$ python3 -q
>>> import numpy as np
>>> np.set_printoptions(precision=3, suppress=True, linewidth=200, sign=" ")
>>> X = np.load("layer17.npy")
>>> X
array([[ -6,   7,  -2,   2,  -2,  -1,  -2,   2,  -2,   1,   6,   5,   1,   8,   0],
       [  7,  10,  -8,   5,   1,   6,   4,  -6,   3,   2,   1,  -3,   2,   3,  -2],
       [ -2,  -8,   8,   6,  -1,  -3,  -1,   5,   2,   2,  -4,   4,  -4,  -4,  -1],
       [  2,   5,   6,   0,  -5,   5,  -7,   4,   9,   2,   4,   1,   6,  -9,  -3],
       [ -2,   1,  -1,  -5,   4,   7,  -2,   6,   0,  -1,  -5,  -7,   4,   0,   0],
       [ -1,   6,  -3,   5,   7,  -4,   4,  -2,  -1,   3,   0,   4,   7,  -4,   0],
       [ -2,   4,  -1,  -7,  -2,   4,  -4,   4,   7,  -1,   6,  -2,  -7,   8,   9],
       [  2,  -6,   5,   4,   6,  -2,   4,   4,  -4,  -5,   4,   2,  -1,   5,   4],
       [ -2,   3,   2,   9,   0,  -1,   7,  -4,  -8,  -3,  -1,  -4,   0,   7,  -2],
       [  1,   2,   2,   2,  -1,   3,  -1,  -5,  -3,   6,  -1,   1,  -5,  -4,   2],
       [  6,   1,  -4,   4,  -5,   0,   6,   4,  -1,  -1,  -6,  -1,  -7,   6,  -9],
       [  5,  -3,   4,   1,  -7,   4,  -2,   2,  -4,   1,  -1,   2,  -5,  -6,   5],
       [  1,   2,  -4,   6,   4,   7,  -7,  -1,   0,  -5,  -7,  -5, -10,  -7,  -3],
       [  8,   3,  -4,  -9,   0,  -4,   8,   5,   7,  -4,   6,  -6,  -7,   0,   0],
       [  0,  -2,  -1,  -3,   0,   0,   9,   4,  -2,   2,  -9,   5,  -3,   0,   6]])
>>> x = np.array([-3, -2, 3, 4, 1, -5, 2, 1, -5, -1, -2, 4, 3, -4, 3])
>>> h1 = np.maximum(X @ x, 0)
>>> np.tanh(X @ x)
array([-1., -1.,  1., -1., -1.,  1., -1.,  1.,  1.,  1., -1.,  1., -1., -1.,  1.])
>>> np.trace(X)
np.int64(2)
>>> ev, evecs = np.linalg.eigh(X)
>>> x = np.array([-5, 4, -2, -2, -2, -2, -3, -5, 3, 3, -1, 5, -4, 1, 5])
>>> round(float(x @ X @ x / (x @ x)), 3), np.round(ev[0], 3), round(ev[-1], 3)
(0.475, np.float64(-28.539), np.float64(28.432))
>>> np.abs(X).sum(axis=1).max(), np.round(np.abs(ev).max(), 3)
(np.int64(71), np.float64(28.539))
>>> x @ X @ x
np.int64(84)
>>> x = np.array([2, -2, 1, -2, 0, -2, 1, 0, -2, -1, 0, 1, 1, -2, -2])
>>> print(np.sign((X @ x).round(6)))
[-1 -1  1 -1 -1  1 -1  1 -1 -1  1  1 -1  1  1]
>>> X @ np.ones(15)
array([ 17.,  25.,  -1.,  20.,  -1.,  21.,  16.,  22.,   3.,  -1.,  -7.,  -4., -29.,   3.,   6.])
>>> X @ (2 * x)
array([ -78,  -86,   34,  -12,  -30,    6, -134,   34,  -24,  -22,   10,   28,  -58,   34,   20])
>>> X @ x
array([-39, -43,  17,  -6, -15,   3, -67,  17, -12, -11,   5,  14, -29,  17,  10])
>>> np.einsum("ij,j->i", X, x)
array([-39, -43,  17,  -6, -15,   3, -67,  17, -12, -11,   5,  14, -29,  17,  10])
>>> U, s, Vt = np.linalg.svd(X, full_matrices=False)
>>> round(np.sqrt((s ** 2).sum()), 3), round(float(np.linalg.norm(X)), 3)
(np.float64(67.941), 67.941)
>>> (s > 1e-8).sum()
np.int64(15)
>>> np.allclose(U * s @ Vt, X)
True
>>> M = np.load("w.npy")
>>> M
array([[ 0.3  , -0.9  , -0.1  ,  0.8  , -0.4  ,  1.2  , -1.2  ],
       [ 0.6  ,  1.7  , -0.4  , -0.6  ,  0.1  , -0.1  , -0.7  ],
       [ 1.2  ,  0.   , -1.5  ,  0.4  , -1.2  ,  0.6  , -1.4  ],
       [ 1.   ,  1.2  ,  0.9  ,  0.5  ,  0.2  , -0.5  , -1.4  ],
       [ 0.9  ,  0.1  ,  0.8  , -0.1  ,  1.8  ,  0.3  ,  0.5  ],
       [ 0.5  , -0.1  ,  0.1  , -1.1  , -1.   ,  1.3  ,  0.6  ],
       [-1.3  ,  0.8  , -0.3  ,  1.5  ,  1.6  , -0.6  , -0.4  ],
       [ 0.   ,  1.8  ,  2.2  ,  0.6  ,  0.   ,  0.4  ,  1.9  ],
       [ 0.3  ,  0.9  ,  1.4  , -0.9  , -0.2  , -0.1  , -1.1  ],
       [-0.6  ,  0.1  ,  3.4  ,  0.8  ,  0.2  ,  0.1  , -0.6  ],
       [ 0.3  ,  0.7  , -1.1  ,  0.   ,  0.5  ,  0.3  ,  0.2  ],
       [ 0.4  ,  2.5  , -1.7  ,  0.5  , -0.2  , -0.6  ,  1.4  ],
       [-0.6  , -1.   , -1.   , -1.   , -1.3  ,  0.   , -0.5  ],
       [-1.5  , -0.1  , -0.5  , -0.4  ,  0.2  ,  1.9  , -0.2  ],
       [ 0.964,  0.082,  0.735, -0.068,  1.794,  0.315,  0.533]])
>>> x = np.array([2, 0, -2, -2, -2, 1, 2])
>>> y = M @ x
>>> np.round(np.linalg.pinv(M) @ M, 3) + 0
array([[ 1.,  0.,  0.,  0.,  0.,  0.,  0.],
       [ 0.,  1.,  0.,  0.,  0.,  0.,  0.],
       [ 0.,  0.,  1.,  0.,  0.,  0.,  0.],
       [ 0.,  0.,  0.,  1.,  0.,  0.,  0.],
       [ 0.,  0.,  0.,  0.,  1.,  0.,  0.],
       [ 0.,  0.,  0.,  0.,  0.,  1.,  0.],
       [ 0.,  0.,  0.,  0.,  0.,  0.,  1.]])
>>> np.round(np.linalg.lstsq(M, y)[0], 3) + 0
array([ 2.,  0., -2., -2., -2.,  1.,  2.])
>>> rng = np.random.default_rng(82454)
>>> y = y + 0.1 * rng.normal(size=15)
>>> y
array([ -1.31 ,   1.5  ,   4.781,  -4.691,  -1.794,   7.422,  -9.571,  -1.396,  -2.364, -11.107,   2.452,   5.693,   4.499,  -0.094,  -1.753])
>>> b, *_ = np.linalg.lstsq(M, y)
>>> b.round()
array([ 2., -0., -2., -2., -2.,  1.,  2.])
>>> np.round(M.T @ (y - M @ b), 3) + 0
array([ 0.,  0.,  0.,  0.,  0.,  0.,  0.])
>>> b
array([ 1.956, -0.031, -2.003, -2.025, -1.995,  0.969,  2.02 ])
>>> [round(float(np.linalg.norm(np.linalg.solve(M.T @ M + lam * np.eye(7), M.T @ y))), 2) for lam in (0, 1, 10, 100)]
[4.58, 4.29, 2.86, 0.76]
>>> out = np.array([[2, -2, 0, 2, 0, -2],
...     [-2, -2, 3, 1, 0, 2],
...     [-3, 0, 3, 2, -3, -2],
...     [1, 2, 0, 0, 3, -1],
...     [3, 1, -3, -2, 0, 3],
...     [2, 1, -1, -1, -2, -2]])
>>> E = out.T @ out
>>> E
array([[ 31,   7, -26, -12,   8,   2],
       [  7,  14, -10,  -9,   4,  -1],
       [-26, -10,  28,  16,  -7,  -7],
       [-12,  -9,  16,  14,  -4, -10],
       [  8,   4,  -7,  -4,  22,   7],
       [  2,  -1,  -7, -10,   7,  26]])
>>> # equal to its transpose
>>> np.round(np.linalg.norm(E) ** 2 / np.linalg.norm(E, 2) ** 2, 3)
np.float64(1.246)
>>> np.round(np.linalg.norm(E[1], 1), 3), round(np.linalg.norm(E[1], np.inf), 3)
(np.float64(45.0), np.float64(14.0))
>>> round(np.linalg.norm(E, 1), 3), round(float(np.linalg.norm(E, np.inf)), 3)
(np.float64(94.0), 94.0)
>>> np.linalg.norm(E, axis=0)
array([ 43.566,  21.048,  43.749,  28.16 ,  26.038,  29.648])
>>> out = np.linalg.inv(E)
>>> np.linalg.det(E) * out
array([[ 171072.,   49536.,  189744.,  -17136.,  -26832.,   40464.],
       [  49536.,  210816.,   -7008.,  252576.,  -48480.,  112608.],
       [ 189744.,   -7008.,  327409., -225753.,    -311.,  -13461.],
       [ -17136.,  252576., -225753.,  579393.,  -66993.,  191133.],
       [ -26832.,  -48480.,    -311.,  -66993.,   55009.,  -40461.],
       [  40464.,  112608.,  -13461.,  191133.,  -40461.,  112329.]])
>>> (np.abs(out) > 1e-9).astype(int)
array([[ 1,  1,  1,  1,  1,  1],
       [ 1,  1,  1,  1,  1,  1],
       [ 1,  1,  1,  1,  1,  1],
       [ 1,  1,  1,  1,  1,  1],
       [ 1,  1,  1,  1,  1,  1],
       [ 1,  1,  1,  1,  1,  1]])
>>> np.allclose(out, E.T)
False
>>> data = np.load("arr.npy")
>>> data
array([[ 12,  -2, -12,   4,  12,  -6,   8,  -2, -14],
       [ -2,   1,   3,  -2,  -3,   2,   0,  -1,   3],
       [-12,   3,  14,  -5, -14,   9,  -5,  -1,  16],
       [  4,  -2,  -5,   6,   5,  -1,   2,   0,  -4],
       [ 12,  -3, -14,   5,  14,  -9,   5,   1, -16],
       [ -6,   2,   9,  -1,  -9,   9,   1,  -4,  11],
       [  8,   0,  -5,   2,   5,   1,  10,  -6,  -6],
       [ -2,  -1,  -1,   0,   1,  -4,  -6,   5,  -1],
       [-14,   3,  16,  -4, -16,  11,  -6,  -1,  19]])
>>> U, s, Vt = np.linalg.svd(data)
>>> evecs = Vt[:(s > 1e-8).sum()]
>>> x = data[1] + 2 * data[6] + rng.integers(2) * np.eye(9)[7]
>>> x
array([ 14.,   1.,  -7.,   2.,   7.,   4.,  20., -12.,  -9.])
>>> np.allclose(evecs.T @ evecs @ x, x)
False
>>> print(np.linalg.matrix_rank(np.vstack([data, x])))
4
>>> arr = np.load("dump.npy")
>>> arr
array([[ 6.,  1.,  1.,  1.,  1.,  1.,  1.,  1.,  1.,  1.,  1.,  1.,  1.,  1.],
       [ 1.,  6.,  1.,  1.,  1.,  1.,  1.,  1.,  1.,  1.,  1.,  1.,  1.,  1.],
       [ 1.,  1.,  6.,  1.,  1.,  1.,  1.,  1.,  1.,  1.,  1.,  1.,  1.,  1.],
       [ 1.,  1.,  1.,  6.,  1.,  1.,  1.,  1.,  1.,  1.,  1.,  1.,  1.,  1.],
       [ 1.,  1.,  1.,  1.,  6.,  1.,  1.,  1.,  1.,  1.,  1.,  1.,  1.,  1.],
       [ 1.,  1.,  1.,  1.,  1.,  6.,  1.,  1.,  1.,  1.,  1.,  1.,  1.,  1.],
       [ 1.,  1.,  1.,  1.,  1.,  1.,  6.,  1.,  1.,  1.,  1.,  1.,  1.,  1.],
       [ 1.,  1.,  1.,  1.,  1.,  1.,  1.,  6.,  1.,  1.,  1.,  1.,  1.,  1.],
       [ 1.,  1.,  1.,  1.,  1.,  1.,  1.,  1.,  6.,  1.,  1.,  1.,  1.,  1.],
       [ 1.,  1.,  1.,  1.,  1.,  1.,  1.,  1.,  1.,  6.,  1.,  1.,  1.,  1.],
       [ 1.,  1.,  1.,  1.,  1.,  1.,  1.,  1.,  1.,  1.,  6.,  1.,  1.,  1.],
       [ 1.,  1.,  1.,  1.,  1.,  1.,  1.,  1.,  1.,  1.,  1.,  6.,  1.,  1.],
       [ 1.,  1.,  1.,  1.,  1.,  1.,  1.,  1.,  1.,  1.,  1.,  1.,  6.,  1.],
       [ 1.,  1.,  1.,  1.,  1.,  1.,  1.,  1.,  1.,  1.,  1.,  1.,  1.,  6.]])
>>> Lm = np.linalg.cholesky(arr)
>>> np.linalg.eigvalsh(arr).min() > 0
np.True_
>>> def softmax(z):
...     e = np.exp(z - z.max(axis=-1, keepdims=True))
...     return e / e.sum(axis=-1, keepdims=True)
... 
>>> softmax(arr[3] + 5)
array([ 0.006,  0.006,  0.006,  0.919,  0.006,  0.006,  0.006,  0.006,  0.006,  0.006,  0.006,  0.006,  0.006,  0.006])
>>> softmax(arr[3])
array([ 0.006,  0.006,  0.006,  0.919,  0.006,  0.006,  0.006,  0.006,  0.006,  0.006,  0.006,  0.006,  0.006,  0.006])
>>> softmax(arr).sum(axis=1)
array([ 1.,  1.,  1.,  1.,  1.,  1.,  1.,  1.,  1.,  1.,  1.,  1.,  1.,  1.])
>>> scores = arr @ arr.T / np.sqrt(14)
>>> softmax(scores)[3] @ arr
array([ 1.006,  1.006,  1.006,  5.92 ,  1.006,  1.006,  1.006,  1.006,  1.006,  1.006,  1.006,  1.006,  1.006,  1.006])
>>> x = np.ones(14)
>>> for _ in range(6):
...     x = arr @ x
...     x /= np.linalg.norm(x)
...     print(round(x @ arr @ x, 3))
... 
19.0
19.0
19.0
19.0
19.0
19.0
>>> x
array([ 0.267,  0.267,  0.267,  0.267,  0.267,  0.267,  0.267,  0.267,  0.267,  0.267,  0.267,  0.267,  0.267,  0.267])
>>> lab = rng.permutation(14)
>>> lab
array([  4,  11,  12,   5,  13,   1,   9,   6,   8,   7,   3,   0,   2,  10])
>>> out = arr[lab][:, lab]
>>> np.diag(out)
array([ 6.,  6.,  6.,  6.,  6.,  6.,  6.,  6.,  6.,  6.,  6.,  6.,  6.,  6.])
>>> np.trace(out)
np.float64(84.0)
>>> print(np.sort(np.abs(np.linalg.eigvals(out))))
[  5.   5.   5.   5.   5.   5.   5.   5.   5.   5.   5.   5.   5.  19.]
